In [1]: import numpy as np

In [2]: from numpy import linalg as LA

In [3]: np.set_printoptions(suppress=True, linewidth=160)

In [4]: mat = np.load("test10.npy")

In [5]: mat
Out[5]: 
array([[-0.8 , -0.2 ,  1.9 ],
       [-0.5 ,  0.  ,  0.5 ],
       [-0.65, -0.21,  0.4 ],
       [-0.3 ,  0.8 ,  1.5 ],
       [ 0.8 , -0.4 , -1.5 ]])

In [6]: x = np.array([2, 0, 2])

In [7]: y = mat @ x

In [8]: np.round(LA.solve(mat.T @ mat, mat.T @ y), 2) + 0
Out[8]: array([2., 0., 2.])

In [9]: y.round(2)
Out[9]: array([ 2.2,  0. , -0.5,  2.4, -1.4])

In [10]: rng = np.random.default_rng(18)

In [11]: y = y + 0.1 * rng.normal(size=5)

In [12]: y.round(2)
Out[12]: array([ 2.16, -0.11, -0.43,  2.29, -1.2 ])

In [13]: c, *_ = LA.lstsq(mat, y)

In [14]: c.round()
Out[14]: array([ 2., -0.,  2.])

In [15]: [round(float(LA.norm(LA.solve(mat.T @ mat + lam * np.eye(3), mat.T @ y))), 2) for lam in (0, 1, 10, 100)]
Out[15]: [2.9, 1.09, 0.49, 0.09]

In [16]: np.round(mat.T @ (y - mat @ c), 2) + 0
Out[16]: array([0., 0., 0.])

In [17]: def softmax(z):
    ...:     e = np.exp(z - z.max(axis=-1, keepdims=True))
    ...:     return e / e.sum(axis=-1, keepdims=True)
    ...: 

In [18]: np.round(softmax(mat[1]), 2)
Out[18]: array([0.19, 0.31, 0.51])

In [19]: np.round(softmax(mat[1] + 4), 2)
Out[19]: array([0.19, 0.31, 0.51])

In [20]: np.round(softmax(10 * mat[1]), 2) + 0
Out[20]: array([0.  , 0.01, 0.99])

In [21]: scores = mat @ mat.T / np.sqrt(3)

In [22]: softmax(scores).round(6).argmax(axis=1)
Out[22]: array([0, 0, 0, 3, 4])

In [23]: np.round(softmax(scores), 2)
Out[23]: 
array([[0.55, 0.1 , 0.1 , 0.25, 0.01],
       [0.31, 0.19, 0.19, 0.24, 0.07],
       [0.31, 0.2 , 0.21, 0.21, 0.08],
       [0.38, 0.12, 0.1 , 0.39, 0.01],
       [0.02, 0.07, 0.08, 0.03, 0.81]])

In [24]: B = np.array([[1, 2], [2, 0]])

In [25]: Z = np.kron(B, mat)

In [26]: np.round(LA.norm(Z, 2), 2), np.round(LA.norm(B, 2) * LA.norm(mat, 2), 2)
Out[26]: (np.float64(8.25), np.float64(8.25))

In [27]: hat = mat @ LA.solve(mat.T @ mat, mat.T)

In [28]: np.round(LA.eigvalsh(hat), 2) + 0
Out[28]: array([0., 0., 1., 1., 1.])

In [29]: np.round((np.eye(5) - hat) @ mat, 2) + 0
Out[29]: 
array([[0., 0., 0.],
       [0., 0., 0.],
       [0., 0., 0.],
       [0., 0., 0.],
       [0., 0., 0.]])

In [30]: hat.round(2) + 0
Out[30]: 
array([[ 1.  , -0.03,  0.  , -0.01, -0.03],
       [-0.03,  0.24,  0.34, -0.05, -0.25],
       [ 0.  ,  0.34,  0.53, -0.26, -0.26],
       [-0.01, -0.05, -0.26,  0.76, -0.34],
       [-0.03, -0.25, -0.26, -0.34,  0.47]])
